$ ipython --no-banner

In [1]: import numpy as np

In [2]: np.set_printoptions(suppress=True, linewidth=140)

In [3]: rnd = lambda a: np.round(a, 3) + 0

In [4]: M = np.loadtxt("data.csv", delimiter=",")

In [5]: M
Out[5]: 
array([[ -4., -10.,  -4., -10.],
       [  4.,   0.,   4.,   0.],
       [ -6., -15.,  -8., -20.],
       [  6.,   0.,   8.,   0.]])

In [6]: u, g = M[1], M[3]

In [7]: u @ u
Out[7]: np.float64(32.0)

In [8]: p = (u @ g) / (u @ u) * u

In [9]: (g - p) @ u
Out[9]: np.float64(0.0)

In [10]: O, evecs = np.linalg.qr(M[:, :1])[0], np.linalg.qr(M[:, 1:])[0]

In [11]: sigma = np.linalg.svd(O.T @ evecs, compute_uv=False)

In [12]: rnd(sigma)
Out[12]: array([0.996])

In [13]: rnd(np.linalg.norm(O @ O.T - evecs @ evecs.T, 2))
Out[13]: np.float64(1.0)

In [14]: rnd(np.degrees(np.arccos(sigma.clip(0, 1))))
Out[14]: array([5.032])

In [15]: rnd(np.linalg.norm(M, 2))
Out[15]: np.float64(31.209)

In [16]: np.linalg.norm(M, axis=1).argmax()
Out[16]: np.int64(2)

In [17]: rnd(np.linalg.norm(M[0], 1)), rnd(np.linalg.norm(M[0], np.inf))
Out[17]: (np.float64(28.0), np.float64(10.0))

In [18]: rnd(np.linalg.norm(M, axis=1))
Out[18]: array([15.232,  5.657, 26.926, 10.   ])

In [19]: np.trace(M)
Out[19]: np.float64(-12.0)

In [20]: np.allclose(M @ M.T, M.T @ M)
Out[20]: False

In [21]: rnd(np.sort(np.abs(np.linalg.eigvals(M))))
Out[21]: array([ 1.12 ,  1.12 , 17.853, 17.853])

In [22]: rnd(np.linalg.matrix_power(M, 3))
Out[22]: 
array([[ 1792.,  1680.,  2176.,  2040.],
       [ -672.,  1120.,  -816.,  1360.],
       [ 3264.,  3060.,  3968.,  3720.],
       [-1224.,  2040., -1488.,  2480.]])

In [23]: M.inv()
Traceback (most recent call last):
  Cell In[23], line 1
    M.inv()
AttributeError: 'numpy.ndarray' object has no attribute 'inv'


In [24]: np.linalg.determinant(M)
Traceback (most recent call last):
  Cell In[24], line 1
    np.linalg.determinant(M)
AttributeError: module 'numpy.linalg' has no attribute 'determinant'


In [25]: m1 = np.array([[3, -2, 3, 2, 3, 2, 2],
    ...:     [3, 3, -1, -3, 3, -3, 1],
    ...:     [1, 2, -1, -1, -2, -2, 0],
    ...:     [0, -1, 1, -1, 3, 3, 2],
    ...:     [-3, 1, 1, 2, -3, 3, -1],
    ...:     [3, -1, -3, -1, -1, 2, 0],
    ...:     [-1, -1, -3, -3, 1, 2, 3]])

In [26]: m1[:, 3] = -3 * m1[:, 0]

In [27]: m1
Out[27]: 
array([[ 3, -2,  3, -9,  3,  2,  2],
       [ 3,  3, -1, -9,  3, -3,  1],
       [ 1,  2, -1, -3, -2, -2,  0],
       [ 0, -1,  1,  0,  3,  3,  2],
       [-3,  1,  1,  9, -3,  3, -1],
       [ 3, -1, -3, -9, -1,  2,  0],
       [-1, -1, -3,  3,  1,  2,  3]])

In [28]: U, sigma, Vh = np.linalg.svd(m1)

In [29]: rnd(sigma)
Out[29]: array([19.954,  8.167,  5.876,  5.146,  2.75 ,  1.601,  0.   ])

In [30]: A2 = U[:, :6] @ np.diag(sigma[:6]) @ Vh[:6]

In [31]: rnd(np.abs(m1 - A2).max())
Out[31]: np.float64(0.0)

In [32]: rnd(A2)
Out[32]: 
array([[ 3., -2.,  3., -9.,  3.,  2.,  2.],
       [ 3.,  3., -1., -9.,  3., -3.,  1.],
       [ 1.,  2., -1., -3., -2., -2.,  0.],
       [ 0., -1.,  1.,  0.,  3.,  3.,  2.],
       [-3.,  1.,  1.,  9., -3.,  3., -1.],
       [ 3., -1., -3., -9., -1.,  2.,  0.],
       [-1., -1., -3.,  3.,  1.,  2.,  3.]])

In [33]: rnd(np.linalg.norm(m1 - A2) / np.linalg.norm(m1))
Out[33]: np.float64(0.0)

In [34]: np.linalg.matrix_rank(A2)
Out[34]: np.int64(6)
